% python3 -q
>>> import numpy as np
>>> from numpy import linalg as LA
>>> np.set_printoptions(precision=3, suppress=True, linewidth=120)
>>> def tidy(a):
...     return np.round(a, 3) + 0
... 
>>> F = np.loadtxt("case7.csv", delimiter=",")
>>> F
array([[0., 0., 1.],
       [0., 0., 0.],
       [1., 0., 0.]])
>>> # symmetric, so the eigenvalues are real
>>> U, s, vt = LA.svd(F)
>>> V = vt[:(s > 1e-8).sum()]
>>> rng = np.random.default_rng(75)
>>> x = F[1] + -1 * F[0] + rng.integers(2) * np.eye(3)[2]
>>> x
array([0., 0., 0.])
>>> tidy(LA.norm(x - V.T @ V @ x))
np.float64(0.0)
>>> np.diag(V.T @ V)
array([1., 0., 1.])
>>> Q, _ = LA.qr(np.array([[-1.4, -1.8, 1.8, -2.3],
...     [0.2, 0.4, -1.6, 2.4],
...     [0.0, -0.3, -1.3, -0.6],
...     [-1.6, -1.2, -1.0, 0.1]]))
>>> data = -2 * Q
>>> tidy(data)
array([[ 1.311, -1.23 , -0.376,  0.792],
       [-0.187,  0.602,  0.9  ,  1.671],
       [ 0.   , -0.895,  1.689, -0.588],
       [ 1.499,  1.151,  0.441, -0.484]])
>>> out = LA.inv(data)
>>> tidy(LA.slogdet(data)[0])
np.float64(-1.0)
>>> tidy(LA.cond(data))
np.float64(1.0)
>>> tidy(LA.det(data) * LA.det(out))
np.float64(1.0)
>>> tidy(data @ out)
array([[1., 0., 0., 0.],
       [0., 1., 0., 0.],
       [0., 0., 1., 0.],
       [0., 0., 0., 1.]])
>>> out = data + rng.integers(-2, 3, (4, 1)) @ rng.integers(-2, 3, (1, 4))
>>> tidy(out)
array([[ 0.311, -0.23 , -1.376, -0.208],
       [-1.187,  1.602, -0.1  ,  0.671],
       [-2.   ,  1.105, -0.311, -2.588],
       [ 3.499, -0.849,  2.441,  1.516]])
>>> tidy(LA.svd(out - data, compute_uv=False))
array([6.325, 0.   , 0.   , 0.   ])
>>> blk = np.stack([data, -2 * data, data[::-1]])
>>> tidy(np.einsum("bij,cij->bc", blk, blk))
array([[ 16., -32.,   0.],
       [-32.,  64.,   0.],
       [  0.,   0.,  16.]])
>>> tidy(blk.sum(axis=0))
array([[ 0.187,  2.381,  0.817, -1.276],
       [ 0.187, -1.497,  0.789, -2.259],
       [-0.187,  1.497, -0.789,  2.259],
       [-0.187, -2.381, -0.817,  1.276]])
>>> LA.matrix_rank(blk)
array([4, 4, 4])
>>> X = np.loadtxt("m.csv", delimiter=",")
>>> X
array([[-1.171, -1.3  , -0.6  ],
       [-3.022, -0.3  , -1.5  ],
       [-1.205,  0.4  , -0.6  ],
       [-0.218,  0.4  , -0.1  ],
       [ 3.375,  0.8  ,  1.7  ],
       [-0.23 , -1.2  , -0.1  ],
       [ 2.219, -0.4  ,  1.1  ],
       [-4.585, -0.5  , -2.3  ],
       [ 3.774,  2.2  ,  1.9  ],
       [ 0.405,  0.3  ,  0.2  ],
       [ 0.994,  1.6  ,  0.5  ],
       [ 0.414,  1.2  ,  0.2  ],
       [ 0.188,  0.5  ,  0.1  ],
       [ 1.787,  2.   ,  0.9  ],
       [ 0.414,  0.6  ,  0.2  ],
       [ 0.378, -0.4  ,  0.2  ],
       [-0.402, -0.2  , -0.2  ],
       [ 0.603, -1.3  ,  0.3  ],
       [-4.023,  0.4  , -2.   ],
       [-3.571, -0.9  , -1.8  ],
       [-1.206,  0.3  , -0.6  ]])
>>> Ac = (X - X.mean(axis=0)) / X.std(axis=0)
>>> Ac.std(axis=0)
array([1., 1., 1.])
>>> c = LA.lstsq(np.delete(Ac, 2, axis=1), Ac[:, 2])[0]
>>> tidy(c)
array([0.999, 0.002])
>>> tidy(1 - np.var(Ac[:, 2] - np.delete(Ac, 2, axis=1) @ c))
np.float64(1.0)
>>> [round(float(x), 3) for x in LA.svd(X, compute_uv=False)[:3]]
[11.38, 3.994, 0.035]
>>> LA.cond(X) > 100
np.True_
>>> Ac = X - X.mean(axis=0)
>>> U, s, vt = LA.svd(Ac, full_matrices=False)
>>> tidy(Ac.mean(axis=0))
array([0., 0., 0.])
>>> np.abs(U[:, 0]).argmax()
np.int64(7)
>>> tidy(np.abs(vt[-1]))
array([0.448, 0.002, 0.894])
>>> np.searchsorted(np.cumsum(s ** 2) / (s ** 2).sum(), 0.9) + 1
np.int64(2)
>>> LA.matrix_rank(Ac)
np.int64(3)
>>> tidy(vt[0] * np.sign(vt[0, np.abs(vt[0]).argmax()]))
array([0.872, 0.223, 0.437])
>>> hat = X @ LA.solve(X.T @ X, X.T)
>>> tidy(np.trace(hat))
np.float64(3.0)
>>> tidy(hat @ X[:, 2])
array([-0.6, -1.5, -0.6, -0.1,  1.7, -0.1,  1.1, -2.3,  1.9,  0.2,  0.5,  0.2,  0.1,  0.9,  0.2,  0.2, -0.2,  0.3,
       -2. , -1.8, -0.6])
>>> out = np.array([[8, 9], [-6, 9]])
>>> W2 = np.array([[2, 2], [1, 1]])
>>> arr = np.kron(out, W2)
>>> arr
array([[ 16,  16,  18,  18],
       [  8,   8,   9,   9],
       [-12, -12,  18,  18],
       [ -6,  -6,   9,   9]])
>>> np.argsort(-LA.norm(arr, axis=0).round(6), kind="stable")[:3]
array([2, 3, 0])
>>> LA.matrix_rank(arr, rtol=0.1)
np.int64(2)
>>> tidy(LA.norm(arr, 2) / LA.norm(arr))
np.float64(0.798)
>>> out = arr + rng.integers(-2, 3, (4, 2)) @ rng.integers(-2, 3, (2, 4))
>>> out
array([[ 20,  14,  12,  20],
       [ 10,   4,   9,  10],
       [ -8, -18,  16,  20],
       [ -2, -12,   7,  11]])
>>> tidy(LA.svd(out - arr, compute_uv=False))
array([13.248,  5.048,  0.   ,  0.   ])
>>> out - arr
array([[ 4, -2, -6,  2],
       [ 2, -4,  0,  1],
       [ 4, -6, -2,  2],
       [ 4, -6, -2,  2]])
>>> x = np.array([-3, -2, -1, -5])
>>> arr @ (2 * x)
array([-376, -188,  -96,  -48])
>>> np.sign((arr @ x).round(6))
array([-1, -1, -1, -1])
>>> arr @ np.ones(4)
array([68., 34., 12.,  6.])
>>> LA.norm(arr @ x) <= LA.norm(arr, 2) * LA.norm(x) + 1e-9
np.True_
>>> arr * x
array([[-48, -32, -18, -90],
       [-24, -16,  -9, -45],
       [ 36,  24, -18, -90],
       [ 18,  12,  -9, -45]])
>>> Ac = X - X.mean(axis=0)
>>> V = LA.svd(Ac)[2][:2]
>>> out = Ac - Ac @ V.T @ V
>>> tidy(np.cov(Ac @ V.T, rowvar=False))
array([[6.424, 0.   ],
       [0.   , 0.73 ]])
>>> tidy(np.diag(V.T @ V))
array([0.8, 1. , 0.2])
>>> out = np.array([[5, 4, 3, 3], [1, 4, 1, 1], [2, 0, 3, 2], [1, 2, 4, 3]])
>>> m1 = np.triu(out, 1)
>>> m1
array([[0, 4, 3, 3],
       [0, 0, 1, 1],
       [0, 0, 0, 2],
       [0, 0, 0, 0]])
>>> # triangular, det is the product of the diagonal
>>> LA.matrix_power(m1 - np.diag(np.diag(m1)), 4)
array([[0, 0, 0, 0],
       [0, 0, 0, 0],
       [0, 0, 0, 0],
       [0, 0, 0, 0]])
>>> tidy(np.sort(LA.eigvals(m1)))
array([0., 0., 0., 0.])
>>> [int(LA.matrix_rank(LA.matrix_power(m1, p))) for p in range(1, 5)]
[3, 2, 1, 0]
>>> tidy(LA.det(m1.T))
np.float64(0.0)
>>> ang = np.radians(120)
>>> r_ = np.eye(4)
>>> r_[0, 0] = r_[3, 3] = np.cos(ang)
>>> r_[0, 3], r_[3, 0] = -np.sin(ang), np.sin(ang)
>>> tidy(r_)
array([[-0.5  ,  0.   ,  0.   , -0.866],
       [ 0.   ,  1.   ,  0.   ,  0.   ],
       [ 0.   ,  0.   ,  1.   ,  0.   ],
       [ 0.866,  0.   ,  0.   , -0.5  ]])
>>> out = m1 @ r_.T
>>> tidy(LA.svd(m1, compute_uv=False)), tidy(LA.svd(out, compute_uv=False))
(array([6.025, 1.771, 0.75 , 0.   ]), array([6.025, 1.771, 0.75 , 0.   ]))
>>> np.allclose(LA.norm(m1, axis=1), LA.norm(out, axis=1))
True
>>> tidy(np.abs(out - m1).max(axis=0))
array([2.598, 0.   , 0.   , 4.5  ])
>>> np.allclose(m1 @ m1.T, out @ out.T)
True
>>> np.argsort(-LA.norm(m1, axis=0).round(6), kind="stable")[:3]
array([1, 3, 2])
>>> tidy(LA.norm(m1, 2) / LA.norm(m1))
np.float64(0.953)
>>> tidy(np.trace(LA.pinv(m1) @ m1))
np.float64(3.0)
>>> np.abs(np.diag(LA.qr(m1)[1])) > 1e-9
array([False, False, False, False])
>>> tidy(m1 @ LA.pinv(m1) @ m1)
array([[0., 4., 3., 3.],
       [0., 0., 1., 1.],
       [0., 0., 0., 2.],
       [0., 0., 0., 0.]])
>>> mat = np.load("arr.npy")
>>> mat
array([[ 0, -2, -1],
       [ 0,  0, -3],
       [ 0,  0,  0]])
>>> x = np.array([0, -1, -2])
>>> a = np.maximum(mat @ x, 0)
>>> np.flatnonzero(a > 1e-9)
array([0, 1])
>>> a
array([4, 6, 0])
>>> np.maximum(mat @ (3 * x), 0)
array([12, 18,  0])
>>> np.maximum(mat @ x, 0) - np.maximum(-mat @ x, 0)
array([4, 6, 0])
>>> mat * (a > 1e-9)[:, None]
array([[ 0, -2, -1],
       [ 0,  0, -3],
       [ 0,  0,  0]])
>>> mat.T @ a
array([  0,  -8, -22])
>>> labels = rng.permutation(3)
>>> labels
array([1, 2, 0])
>>> out = mat[labels][:, labels]
>>> tidy(np.sort(np.abs(LA.eigvals(out))))
array([0., 0., 0.])
>>> J = np.load("a.npy")
>>> J
array([[ 10.046, -62.053,  41.717],
       [ -6.577,  14.559,  23.238],
       [  8.675, -62.819,  40.767],
       [ -7.122,  15.4  ,  21.932],
       [ -6.668,  13.369,  23.432],
       [ -9.634,  12.753,  22.817],
       [  9.642, -61.849,  40.988],
       [-10.053,  14.258,  22.125],
       [ -6.903,  15.024,  22.12 ],
       [  9.006, -61.915,  41.801],
       [  8.975, -62.393,  40.101],
       [ -7.262,  14.511,  23.126],
       [ -7.379,  11.846,  24.078],
       [ 11.001, -60.644,  41.941],
       [ -6.877,  14.678,  23.38 ],
       [  9.76 , -61.133,  42.424],
       [ 10.121, -60.34 ,  41.958]])
>>> LA.cond(J) > 100
np.False_
>>> LA.matrix_rank(J, rtol=0.1)
np.int64(2)
>>> tidy(np.abs(LA.svd(J)[2][-1]))
array([0.954, 0.256, 0.159])
